% python3 -q
>>> import numpy as np
>>> import numpy.linalg as la
>>> np.set_printoptions(precision=3, suppress=True, linewidth=100)
>>> rd = lambda a: np.round(a, 3) + 0
>>> F = np.load("m.npy")
>>> print(F)
[[3. 2. 0. 0. 0. 0.]
 [2. 3. 2. 0. 0. 0.]
 [0. 2. 0. 2. 0. 0.]
 [0. 0. 2. 1. 2. 0.]
 [0. 0. 0. 2. 0. 2.]
 [0. 0. 0. 0. 2. 2.]]
>>> # equal to its transpose
>>> vals, vecs = la.eigh(F)
>>> x = np.array([1, 0, -1, -2, -1, 1])
>>> print(np.abs(F).sum(axis=1).max(), rd(np.abs(vals).max()))
7.0 5.507
>>> print(rd(la.eigvalsh(F[1:, 1:])))
[-2.841 -1.12   1.867  3.582  4.512]
>>> assert F == F.T
Traceback (most recent call last):
  File "<python-input-11>", line 1, in <module>
    assert F == F.T
           ^^^^^^^^
ValueError: The truth value of an array with more than one element is ambiguous. Use a.any() or a.all()
>>> print(np.allclose(F @ F.T, F.T @ F))
True
>>> print(rd(np.abs(la.eigvals(F)).max()))
5.507
>>> print(rd(la.matrix_power(F, 3)))
[[63. 70. 24.  8.  0.  0.]
 [70. 87. 42. 16.  8.  0.]
 [24. 42. 16. 26.  4.  8.]
 [ 8. 16. 26. 17. 26. 12.]
 [ 0.  8.  4. 26. 12. 24.]
 [ 0.  0.  8. 12. 24. 24.]]
>>> print(np.trace(F))
9.0
>>> W0 = np.load("arr.npy")
>>> print(rd(W0))
[[ 0.388 -0.142 -0.189 -0.451  0.516 -0.345 -0.13   0.773  0.174  0.561  0.434  0.2  ]
 [-0.142 -0.954 -0.499 -0.577  0.482  0.131  0.134 -0.292 -0.686  1.207 -0.205 -0.016]
 [-0.189 -0.499  0.012 -0.35  -0.244 -0.993 -0.739 -0.804 -0.303 -0.229 -0.841 -0.049]
 [-0.451 -0.577 -0.35  -0.461 -0.122 -0.569 -0.159  0.029 -0.475  0.293 -0.673  0.931]
 [ 0.516  0.482 -0.244 -0.122 -0.227  0.703 -0.482  0.019  0.22   0.261  0.187  0.991]
 [-0.345  0.131 -0.993 -0.569  0.703 -0.511 -0.285  0.541  0.071 -0.305 -0.682 -0.221]
 [-0.13   0.134 -0.739 -0.159 -0.482 -0.285  0.017  0.176 -0.369 -1.11  -0.447  0.612]
 [ 0.773 -0.292 -0.804  0.029  0.019  0.541  0.176 -0.654 -1.065 -0.159  0.228 -0.155]
 [ 0.174 -0.686 -0.303 -0.475  0.22   0.071 -0.369 -1.065  0.871  0.481  0.001 -0.031]
 [ 0.561  1.207 -0.229  0.293  0.261 -0.305 -1.11  -0.159  0.481 -1.062 -0.417 -0.189]
 [ 0.434 -0.205 -0.841 -0.673  0.187 -0.682 -0.447  0.228  0.001 -0.417 -0.078  0.209]
 [ 0.2   -0.016 -0.049  0.931  0.991 -0.221  0.612 -0.155 -0.031 -0.189  0.209 -0.341]]
>>> U, sigma, Vt = la.svd(W0)
>>> vecs = Vt[:(sigma > 1e-8).sum()]
>>> rng = np.random.default_rng(6)
>>> x = W0[8] + 4 * W0[7] + rng.integers(2) * np.eye(12)[4]
>>> print(rd(x))
[ 3.268 -1.853 -3.519 -0.361  0.295  2.235  0.336 -3.682 -3.391 -0.156  0.913 -0.65 ]
>>> print(rd(la.norm(x - vecs.T @ vecs @ x)))
0.0
